$ ipython --no-banner

In [1]: import numpy as np

In [2]: from numpy import linalg as LA

In [3]: np.set_printoptions(precision=1, suppress=True, linewidth=160, sign=" ")

In [4]: A = np.load("data.npy")

In [5]: print(A)
[[ 2  0  1  0]
 [ 0  2  0  1]
 [ 1  0  2  0]
 [ 0  1  0  2]]

In [6]: print(A[0] @ A[2])
4

In [7]: print(round(float(LA.norm(A, "nuc")), 1))
8.0

In [8]: print(np.round(LA.norm(A) ** 2 / LA.norm(A, 2) ** 2, 1))
2.2

In [9]: print(round(float(LA.norm(A, 1)), 1), round(float(LA.norm(A, np.inf)), 1))
3.0 3.0

In [10]: evals, V = LA.eig(A)

In [11]: print(np.sort(LA.eigvals(LA.inv(A))))
[ 0.3  0.3  1.   1. ]

In [12]: print(np.prod(evals))
9.0

In [13]: evals, V = LA.eigh(A)

In [14]: x0 = np.array([-2, -5, -2, -4])

In [15]: print(V * np.sqrt(evals) @ V.T)
[[ 1.4  0.   0.4  0. ]
 [ 0.   1.4  0.   0.4]
 [ 0.4  0.   1.4  0. ]
 [ 0.   0.4  0.   1.4]]

In [16]: print(np.round(x0 @ A @ x0 / (x0 @ x0), 1), evals[0], evals[-1])
3.0 1.0 3.0

In [17]: print(V * np.abs(evals) @ V.T)
[[ 2.  0.  1.  0.]
 [ 0.  2.  0.  1.]
 [ 1.  0.  2.  0.]
 [ 0.  1.  0.  2.]]

In [18]: print(A.reshape(2, -1))
[[ 2  0  1  0  0  2  0  1]
 [ 1  0  2  0  0  1  0  2]]

In [19]: blk = A.reshape(4, 2, -1)

In [20]: print(blk.sum(axis=1))
[[ 3  0]
 [ 0  3]
 [ 3  0]
 [ 0  3]]

In [21]: print(blk[:, 0])
[[ 2  0]
 [ 0  2]
 [ 1  0]
 [ 0  1]]

In [22]: print(np.swapaxes(blk, 1, 2)[2])
[[ 1  2]
 [ 0  0]]

In [23]: print(np.einsum("ihd,ihd->ih", blk, blk))
[[ 4  1]
 [ 4  1]
 [ 1  4]
 [ 1  4]]

In [24]: mat = np.array([[-1, 2, 8, -1, 8, 5, -4, 8, -7],
    ...:     [8, -4, 7, -3, -8, -1, -2, 1, 0],
    ...:     [-4, -9, -6, -1, -4, 3, 2, -2, 1],
    ...:     [-5, 1, 5, 4, -1, -5, 8, -8, -7],
    ...:     [-8, 8, -8, 3, -7, -9, 1, 6, -4],
    ...:     [8, -5, -4, -7, -7, -3, 7, -9, 3],
    ...:     [9, 6, 0, 8, -8, 6, 7, -5, 6],
    ...:     [4, -3, 3, -5, 5, 9, -2, 8, -8],
    ...:     [2, 9, -8, 6, -7, -5, -6, 7, 8],
    ...:     [1, -6, -3, -3, 3, 3, 1, 2, 7],
    ...:     [6, -5, 6, -1, 4, 3, -5, -2, 4],
    ...:     [-9, -3, 5, -2, -5, 5, 5, 1, 0],
    ...:     [-1, -2, -7, 8, 7, 4, 5, 3, -4]])

In [25]: print(mat)
[[-1  2  8 -1  8  5 -4  8 -7]
 [ 8 -4  7 -3 -8 -1 -2  1  0]
 [-4 -9 -6 -1 -4  3  2 -2  1]
 [-5  1  5  4 -1 -5  8 -8 -7]
 [-8  8 -8  3 -7 -9  1  6 -4]
 [ 8 -5 -4 -7 -7 -3  7 -9  3]
 [ 9  6  0  8 -8  6  7 -5  6]
 [ 4 -3  3 -5  5  9 -2  8 -8]
 [ 2  9 -8  6 -7 -5 -6  7  8]
 [ 1 -6 -3 -3  3  3  1  2  7]
 [ 6 -5  6 -1  4  3 -5 -2  4]
 [-9 -3  5 -2 -5  5  5  1  0]
 [-1 -2 -7  8  7  4  5  3 -4]]

In [26]: w1 = np.array([[1, -2, 2, 0, 0, -1],
    ...:     [0, 1, 0, 2, 2, 2],
    ...:     [1, 1, 2, -2, 1, 0],
    ...:     [-1, 1, 1, 0, -1, 0],
    ...:     [-2, -2, -2, 1, 1, 0],
    ...:     [-1, -2, -2, 1, -2, -1],
    ...:     [-1, 0, 2, 2, -1, 1],
    ...:     [-1, 1, 1, -2, 2, 2],
    ...:     [0, -2, -1, 2, -2, 2]])

In [27]: beta = np.array([5, 6, 9, 7, 4, 0])

In [28]: hid = np.maximum(mat @ w1 + beta, 0)

In [29]: print((hid > 0).astype(int))
[[ 0  1  1  0  1  0]
 [ 1  1  1  0  1  0]
 [ 1  0  0  1  0  0]
 [ 1  1  1  1  1  0]
 [ 1  1  1  1  1  1]
 [ 1  0  1  1  0  0]
 [ 1  0  1  1  0  1]
 [ 0  0  1  0  1  0]
 [ 1  1  1  1  1  1]
 [ 0  0  0  1  0  1]
 [ 1  0  1  0  0  0]
 [ 1  1  1  0  0  1]
 [ 0  0  0  1  0  0]]

In [30]: print(hid)
[[  0  13   3   0  49   0]
 [ 41   9  51   0   4   0]
 [  1   0   0  10   0   0]
 [  8  44  40  11   6   0]
 [  2  71  24   5  39  38]
 [ 35   0  32  33   0   0]
 [ 14   0  42  53   0   6]
 [  0   0   2   0  27   0]
 [ 11  24  14  19  15  45]
 [  0   0   0  19   0   3]
 [ 14   0   2   0   0   0]
 [  2  25  10   0   0   5]
 [  0   0   0  24   0   0]]

In [31]: print(LA.matrix_rank(hid))
6

In [32]: print((hid > 0).mean(axis=0))
[ 0.7  0.5  0.8  0.6  0.5  0.4]

In [33]: Z = np.array([[-2, -1, -1],
    ...:     [-2, -2, 1],
    ...:     [2, 1, 1],
    ...:     [-1, -2, 2],
    ...:     [1, -1, -2],
    ...:     [1, -2, 2]])

In [34]: print(w1 @ Z)
[[  5   7  -3]
 [  0 -12   5]
 [  3   2  -4]
 [  1   1   5]
 [  4   1  -2]
 [ -2   5   1]
 [  4  -2  11]
 [  8  -2  -1]
 [  0  -3   9]]

In [35]: print(hid @ Z)
[[  29  -72  -82]
 [   6  -12   11]
 [ -12  -21   19]
 [ -29  -84   86]
 [ -26 -245  101]
 [ -39  -69   63]
 [   9  -90  146]
 [  31  -25  -52]
 [  -1 -188  125]
 [ -16  -44   44]
 [ -24  -12  -12]
 [ -29  -52   43]
 [ -24  -48   48]]

In [36]: print((hid @ Z).round(6).argmax(axis=1))
[ 0  2  2  2  2  2  2  0  2  2  1  2  2]
